% ipython --no-banner

In [1]: import numpy as np

In [2]: np.set_printoptions(precision=3, suppress=True, linewidth=160, floatmode="fixed")

In [3]: K = np.array([[0.0, 0.0, 2.0, 3.0, 3.0],
   ...:     [0.0, 0.0, 0.0, 0.0, 0.0],
   ...:     [2.0, 0.0, 0.0, 0.0, 0.0],
   ...:     [3.0, 0.0, 0.0, 0.0, 0.0],
   ...:     [3.0, 0.0, 0.0, 0.0, 0.0]])

In [4]: K
Out[4]: 
array([[0.000, 0.000, 2.000, 3.000, 3.000],
       [0.000, 0.000, 0.000, 0.000, 0.000],
       [2.000, 0.000, 0.000, 0.000, 0.000],
       [3.000, 0.000, 0.000, 0.000, 0.000],
       [3.000, 0.000, 0.000, 0.000, 0.000]])

In [5]: out = np.array([[3, -1, 1], [1, -3, -2], [0, -2, -1], [0, -1, -3], [-3, 3, 2]])

In [6]: K @ out
Out[6]: 
array([[-9.000,  2.000, -5.000],
       [ 0.000,  0.000,  0.000],
       [ 6.000, -2.000,  2.000],
       [ 9.000, -3.000,  3.000],
       [ 9.000, -3.000,  3.000]])

In [7]: np.vstack([K, out.T]).shape
Out[7]: (8, 5)

In [8]: np.einsum("ij->j", K)
Out[8]: array([8.000, 0.000, 2.000, 3.000, 3.000])

In [9]: np.einsum("ik,kj->ji", K, out)
Out[9]: 
array([[-9.000,  0.000,  6.000,  9.000,  9.000],
       [ 2.000,  0.000, -2.000, -3.000, -3.000],
       [-5.000,  0.000,  2.000,  3.000,  3.000]])

In [10]: np.einsum("ik,kj->ij", K, out)
Out[10]: 
array([[-9.000,  2.000, -5.000],
       [ 0.000,  0.000,  0.000],
       [ 6.000, -2.000,  2.000],
       [ 9.000, -3.000,  3.000],
       [ 9.000, -3.000,  3.000]])

In [11]: np.linalg.matrix_rank(np.vstack([K, out.T]))
Out[11]: np.int64(5)
